>>> import numpy as np
>>> np.set_printoptions(suppress=True, linewidth=120)
>>> E = np.array([[0, -4, 0, 0], [-5, -3, 0, 0], [0, 0, -3, 0], [0, 0, 0, -4]])
>>> E
array([[ 0, -4,  0,  0],
       [-5, -3,  0,  0],
       [ 0,  0, -3,  0],
       [ 0,  0,  0, -4]])
>>> theta = np.radians(15)
>>> Rm = np.eye(4)
>>> Rm[0, 0] = Rm[1, 1] = np.cos(theta)
>>> Rm[0, 1], Rm[1, 0] = -np.sin(theta), np.sin(theta)
>>> Rm.round(3)
array([[ 0.966, -0.259,  0.   ,  0.   ],
       [ 0.259,  0.966,  0.   ,  0.   ],
       [ 0.   ,  0.   ,  1.   ,  0.   ],
       [ 0.   ,  0.   ,  0.   ,  1.   ]])
>>> M2 = E @ Rm.T
>>> np.allclose(E @ E.T, M2 @ M2.T)
True
>>> np.allclose(np.linalg.norm(E, axis=1), np.linalg.norm(M2, axis=1))
True
>>> np.round(np.abs(M2 - E).max(axis=0), 3)
array([1.035, 1.192, 0.   , 0.   ])
>>> M2 = E / np.sqrt((E ** 2).mean(axis=1, keepdims=True))
>>> E - E.mean(axis=1, keepdims=True)
array([[ 1.  , -3.  ,  1.  ,  1.  ],
       [-3.  , -1.  ,  2.  ,  2.  ],
       [ 0.75,  0.75, -2.25,  0.75],
       [ 1.  ,  1.  ,  1.  , -3.  ]])
>>> np.round(np.linalg.norm(M2, axis=1), 3)
array([2., 2., 2., 2.])
>>> (E + E.T) / 2
array([[ 0. , -4.5,  0. ,  0. ],
       [-4.5, -3. ,  0. ,  0. ],
       [ 0. ,  0. , -3. ,  0. ],
       [ 0. ,  0. ,  0. , -4. ]])
>>> E @ E
array([[20, 12,  0,  0],
       [15, 29,  0,  0],
       [ 0,  0,  9,  0],
       [ 0,  0,  0, 16]])
>>> np.allclose(E, E.T)
False
>>> np.allclose(E @ E.T, E.T @ E)
False
>>> np.trace(E)
np.int64(-10)
>>> np.round(np.sort(np.abs(np.linalg.eigvals(E))), 3)
array([3.   , 3.217, 4.   , 6.217])
>>> data = np.loadtxt("data.csv", delimiter=",")
>>> data
array([[0., 0., 2., 5.],
       [0., 0., 2., 8.],
       [2., 2., 0., 0.],
       [5., 8., 0., 0.]])
>>> np.diff(data, axis=0)
array([[ 0.,  0.,  0.,  3.],
       [ 2.,  2., -2., -8.],
       [ 3.,  6.,  0.,  0.]])
>>> data.sum(axis=0)
array([ 7., 10.,  4., 13.])
>>> data - data[0]
array([[ 0.,  0.,  0.,  0.],
       [ 0.,  0.,  0.,  3.],
       [ 2.,  2., -2., -5.],
       [ 5.,  8., -2., -5.]])
>>> data.sum(axis=1)
array([ 7., 10.,  4., 13.])
>>> round(np.linalg.norm(data), 3)
np.float64(13.928)
